>>> import numpy as np
>>> np.set_printoptions(precision=3, suppress=True, linewidth=100)
>>> rng = np.random.default_rng(216506)
>>> J = (rng.random((6, 6)) < 0.3) + np.eye(6)
>>> J /= J.sum(axis=1, keepdims=True)
>>> J
array([[1.   , 0.   , 0.   , 0.   , 0.   , 0.   ],
       [0.   , 1.   , 0.   , 0.   , 0.   , 0.   ],
       [0.25 , 0.   , 0.25 , 0.25 , 0.   , 0.25 ],
       [0.2  , 0.   , 0.2  , 0.4  , 0.   , 0.2  ],
       [0.25 , 0.   , 0.   , 0.   , 0.5  , 0.25 ],
       [0.   , 0.333, 0.333, 0.   , 0.   , 0.333]])
>>> J.sum(axis=1)
array([1., 1., 1., 1., 1., 1.])
>>> J @ np.ones(6)
array([1., 1., 1., 1., 1., 1.])
>>> np.linalg.matrix_power(J, 2)
array([[1.   , 0.   , 0.   , 0.   , 0.   , 0.   ],
       [0.   , 1.   , 0.   , 0.   , 0.   , 0.   ],
       [0.362, 0.083, 0.196, 0.163, 0.   , 0.196],
       [0.33 , 0.067, 0.197, 0.21 , 0.   , 0.197],
       [0.375, 0.083, 0.083, 0.   , 0.25 , 0.208],
       [0.083, 0.444, 0.194, 0.083, 0.   , 0.194]])
>>> p = np.eye(6)[5]
>>> for _ in range(5):
...     p = p @ J
...     print(p.round(3))
... 
[0.    0.333 0.333 0.    0.    0.333]
[0.083 0.444 0.194 0.083 0.    0.194]
[0.149 0.509 0.13  0.082 0.    0.13 ]
[0.198 0.553 0.092 0.065 0.    0.092]
[0.234 0.583 0.067 0.049 0.    0.067]
>>> round(float(np.trace(np.linalg.pinv(J) @ J)), 3)
5.0
>>> np.allclose(J[:-1].T @ np.linalg.lstsq(J[:-1].T, J[-1])[0], J[-1])
True
>>> x0 = np.array([8, -4, 6, -5, -8, 5])
>>> np.einsum("ij,j->i", J, x0)
array([ 8.   , -4.   ,  3.5  ,  1.8  , -0.75 ,  2.333])
>>> J @ np.ones(6)
array([1., 1., 1., 1., 1., 1.])
>>> J @ x0
array([ 8.   , -4.   ,  3.5  ,  1.8  , -0.75 ,  2.333])
>>> np.sign((J @ x0).round(6))
array([ 1., -1.,  1.,  1., -1.,  1.])
>>> (J * x0).sum(axis=1)
array([ 8.   , -4.   ,  3.5  ,  1.8  , -0.75 ,  2.333])
>>> np.linalg.norm(J @ x0) <= np.linalg.norm(J, 2) * np.linalg.norm(x0) + 1e-9
np.True_
>>> J @ (2 * x0)
array([16.   , -8.   ,  7.   ,  3.6  , -1.5  ,  4.667])
>>> J @ np.eye(6)[4]
array([0. , 0. , 0. , 0. , 0.5, 0. ])
>>> Uu, sig, Vh = np.linalg.svd(J)
>>> evecs = Vh[:(sig > 1e-8).sum()]
>>> x0 = J[0] + -2 * J[1] + rng.integers(2) * np.eye(6)[0]
>>> x0
array([ 1., -2.,  0.,  0.,  0.,  0.])
>>> np.allclose(evecs.T @ evecs @ x0, x0)
True
>>> round(np.linalg.norm(x0 - evecs.T @ evecs @ x0), 3)
np.float64(0.0)
>>> np.round(evecs.T @ evecs, 3) + 0
array([[ 1.   ,  0.   ,  0.   ,  0.   ,  0.   ,  0.   ],
       [ 0.   ,  1.   ,  0.   ,  0.   ,  0.   ,  0.   ],
       [ 0.   ,  0.   ,  0.556,  0.   , -0.222,  0.444],
       [ 0.   ,  0.   ,  0.   ,  1.   ,  0.   ,  0.   ],
       [ 0.   ,  0.   , -0.222,  0.   ,  0.889,  0.222],
       [ 0.   ,  0.   ,  0.444,  0.   ,  0.222,  0.556]])
>>> def softmax(z):
...     e = np.exp(z - z.max(axis=-1, keepdims=True))
...     return e / e.sum(axis=-1, keepdims=True)
... 
>>> softmax(J).sum(axis=1)
array([1., 1., 1., 1., 1., 1.])
>>> softmax(J[2])
array([0.18, 0.14, 0.18, 0.18, 0.14, 0.18])
>>> att = J @ J.T / np.sqrt(6)
>>> softmax(att)[2] @ J
array([0.29 , 0.211, 0.133, 0.112, 0.082, 0.174])
>>> softmax(att).round(6).argmax(axis=1)
array([0, 1, 0, 3, 4, 1])
>>> X = np.load("out13.npy")
>>> X
array([[0, 0, 0, 0],
       [0, 1, 0, 0],
       [2, 1, 0, 0],
       [2, 1, 2, 1]])
>>> Uu, sig, Vh = np.linalg.svd(X, full_matrices=False)
>>> np.round(Uu.T @ Uu, 3) + 0
array([[1., 0., 0., 0.],
       [0., 1., 0., 0.],
       [0., 0., 1., 0.],
       [0., 0., 0., 1.]])
>>> np.round(sig / sig[0], 3) + 0
array([1.   , 0.389, 0.239, 0.   ])
>>> Uu.shape, sig.shape, Vh.shape
((4, 4), (4,), (4, 4))
>>> np.allclose(Uu * sig @ Vh, X)
True
>>> sig.round(3) + 0
array([3.639, 1.414, 0.869, 0.   ])
>>> np.abs(Vh[0])
array([0.752, 0.407, 0.464, 0.232])
>>> np.linalg.matrix_power(X - np.diag(np.diag(X)), 4)
array([[0, 0, 0, 0],
       [0, 0, 0, 0],
       [0, 0, 0, 0],
       [0, 0, 0, 0]])
>>> [int(np.linalg.matrix_rank(np.linalg.matrix_power(X, p))) for p in range(1, 5)]
[3, 2, 2, 2]
>>> np.prod(np.diag(X)), round(np.linalg.det(X), 3)
(np.int64(0), np.float64(0.0))
>>> np.round(np.linalg.det(X.T), 3)
np.float64(0.0)
>>> round(float(np.linalg.det(2 * X)), 3), np.round(np.linalg.det(X), 3)
(0.0, np.float64(0.0))
>>> round(float(np.linalg.det(X[::-1])), 3)
0.0
>>> np.einsum("ij,ji->", X, X)
np.int64(2)
>>> B = np.array([[-2, 1, 1, 2, 0],
...     [-3, 1, -2, 1, -3],
...     [-2, 2, 0, 1, -5],
...     [-1, 1, 3, 4, 4],
...     [5, 4, -3, 2, -4]])
>>> F = B.T @ B
>>> F
array([[ 43,  10, -14,  -3,  -5],
       [ 10,  23, -10,  17, -25],
       [-14, -10,  23,   6,  30],
       [ -3,  17,   6,  26,   0],
       [ -5, -25,  30,   0,  66]])
>>> B = np.array([[0, 1, 3], [3, 3, 2]])
>>> Z = np.kron(B, F)
>>> np.linalg.matrix_rank(Z)
np.int64(10)
>>> Z.shape
(10, 15)
>>> Z
array([[  0,   0,   0,   0,   0,  43,  10, -14,  -3,  -5, 129,  30, -42,  -9, -15],
       [  0,   0,   0,   0,   0,  10,  23, -10,  17, -25,  30,  69, -30,  51, -75],
       [  0,   0,   0,   0,   0, -14, -10,  23,   6,  30, -42, -30,  69,  18,  90],
       [  0,   0,   0,   0,   0,  -3,  17,   6,  26,   0,  -9,  51,  18,  78,   0],
       [  0,   0,   0,   0,   0,  -5, -25,  30,   0,  66, -15, -75,  90,   0, 198],
       [129,  30, -42,  -9, -15, 129,  30, -42,  -9, -15,  86,  20, -28,  -6, -10],
       [ 30,  69, -30,  51, -75,  30,  69, -30,  51, -75,  20,  46, -20,  34, -50],
       [-42, -30,  69,  18,  90, -42, -30,  69,  18,  90, -28, -20,  46,  12,  60],
       [ -9,  51,  18,  78,   0,  -9,  51,  18,  78,   0,  -6,  34,  12,  52,   0],
       [-15, -75,  90,   0, 198, -15, -75,  90,   0, 198, -10, -50,  60,   0, 132]])
>>> round(np.linalg.norm(Z, 2), 3), round(np.linalg.norm(B, 2) * np.linalg.norm(F, 2), 3)
(np.float64(495.19), np.float64(495.19))
